% ipython --no-banner

In [1]: import numpy as np

In [2]: from numpy import linalg as LA

In [3]: np.set_printoptions(precision=4, suppress=True, linewidth=160)

In [4]: rnd = lambda a: np.round(a, 4) + 0

In [5]: data = 3 * np.eye(6) + np.ones((6, 6))

In [6]: data
Out[6]: 
array([[4., 1., 1., 1., 1., 1.],
       [1., 4., 1., 1., 1., 1.],
       [1., 1., 4., 1., 1., 1.],
       [1., 1., 1., 4., 1., 1.],
       [1., 1., 1., 1., 4., 1.],
       [1., 1., 1., 1., 1., 4.]])

In [7]: other = LA.inv(data)

In [8]: rnd(data @ other)
Out[8]: 
array([[1., 0., 0., 0., 0., 0.],
       [0., 1., 0., 0., 0., 0.],
       [0., 0., 1., 0., 0., 0.],
       [0., 0., 0., 1., 0., 0.],
       [0., 0., 0., 0., 1., 0.],
       [0., 0., 0., 0., 0., 1.]])

In [9]: np.allclose(other, data.T)
Out[9]: False

In [10]: (np.abs(other) > 1e-9).astype(int)
Out[10]: 
array([[1, 1, 1, 1, 1, 1],
       [1, 1, 1, 1, 1, 1],
       [1, 1, 1, 1, 1, 1],
       [1, 1, 1, 1, 1, 1],
       [1, 1, 1, 1, 1, 1],
       [1, 1, 1, 1, 1, 1]])

In [11]: x = np.ones(6)

In [12]: for _ in range(6):
    ...:     x = data @ x
    ...:     x /= LA.norm(x)
    ...:     print(round(x @ data @ x, 4))
    ...: 
9.0
9.0
9.0
9.0
9.0
9.0

In [13]: rnd(LA.eigvalsh(data)[-1])
Out[13]: np.float64(9.0)

In [14]: data[0] @ data[2]
Out[14]: np.float64(12.0)

In [15]: rnd(LA.norm(data, axis=1))
Out[15]: array([4.5826, 4.5826, 4.5826, 4.5826, 4.5826, 4.5826])

In [16]: rnd(LA.norm(data[0], 1)), rnd(LA.norm(data[0], np.inf))
Out[16]: (np.float64(9.0), np.float64(4.0))

In [17]: rnd(LA.norm(data, 2))
Out[17]: np.float64(9.0)

In [18]: rnd(LA.norm(data, "nuc"))
Out[18]: np.float64(24.0)

In [19]: rnd(LA.norm(data, axis=0))
Out[19]: array([4.5826, 4.5826, 4.5826, 4.5826, 4.5826, 4.5826])

In [20]: rnd(LA.norm(data[0] - data[2]))
Out[20]: np.float64(4.2426)

In [21]: u = np.array([-2, 3])

In [22]: np.correlate(data[3], data[0], "full")
Out[22]: array([ 1.,  2.,  3.,  7.,  8., 12., 11., 10., 18.,  5.,  4.])

In [23]: np.convolve(data[3], u)
Out[23]: array([-2.,  1.,  1., -5., 10.,  1.,  3.])

In [24]: np.array([np.convolve(row, u, "same") for row in data])
Out[24]: 
array([[-8., 10.,  1.,  1.,  1.,  1.],
       [-2., -5., 10.,  1.,  1.,  1.],
       [-2.,  1., -5., 10.,  1.,  1.],
       [-2.,  1.,  1., -5., 10.,  1.],
       [-2.,  1.,  1.,  1., -5., 10.],
       [-2.,  1.,  1.,  1.,  1., -5.]])

In [25]: w, evecs = LA.eigh(data)

In [26]: (w > 1e-8).sum(), (w < -1e-8).sum()
Out[26]: (np.int64(6), np.int64(0))

In [27]: rnd(LA.eigvalsh(data + -1 * np.eye(6)))
Out[27]: array([2., 2., 2., 2., 2., 8.])

In [28]: rnd(evecs.T @ data @ evecs)
Out[28]: 
array([[3., 0., 0., 0., 0., 0.],
       [0., 3., 0., 0., 0., 0.],
       [0., 0., 3., 0., 0., 0.],
       [0., 0., 0., 3., 0., 0.],
       [0., 0., 0., 0., 3., 0.],
       [0., 0., 0., 0., 0., 9.]])

In [29]: rnd(np.abs(evecs[:, -1]))
Out[29]: array([0.4082, 0.4082, 0.4082, 0.4082, 0.4082, 0.4082])

In [30]: rnd(w)
Out[30]: array([3., 3., 3., 3., 3., 9.])

In [31]: rnd(LA.svd(data, compute_uv=False))
Out[31]: array([9., 3., 3., 3., 3., 3.])

In [32]: rnd(LA.eigvalsh(data @ data))
Out[32]: array([ 9.,  9.,  9.,  9.,  9., 81.])

In [33]: rnd(evecs @ np.diag(w) @ evecs.T)
Out[33]: 
array([[4., 1., 1., 1., 1., 1.],
       [1., 4., 1., 1., 1., 1.],
       [1., 1., 4., 1., 1., 1.],
       [1., 1., 1., 4., 1., 1.],
       [1., 1., 1., 1., 4., 1.],
       [1., 1., 1., 1., 1., 4.]])

In [34]: rnd(w.sum()), np.trace(data)
Out[34]: (np.float64(24.0), np.float64(24.0))
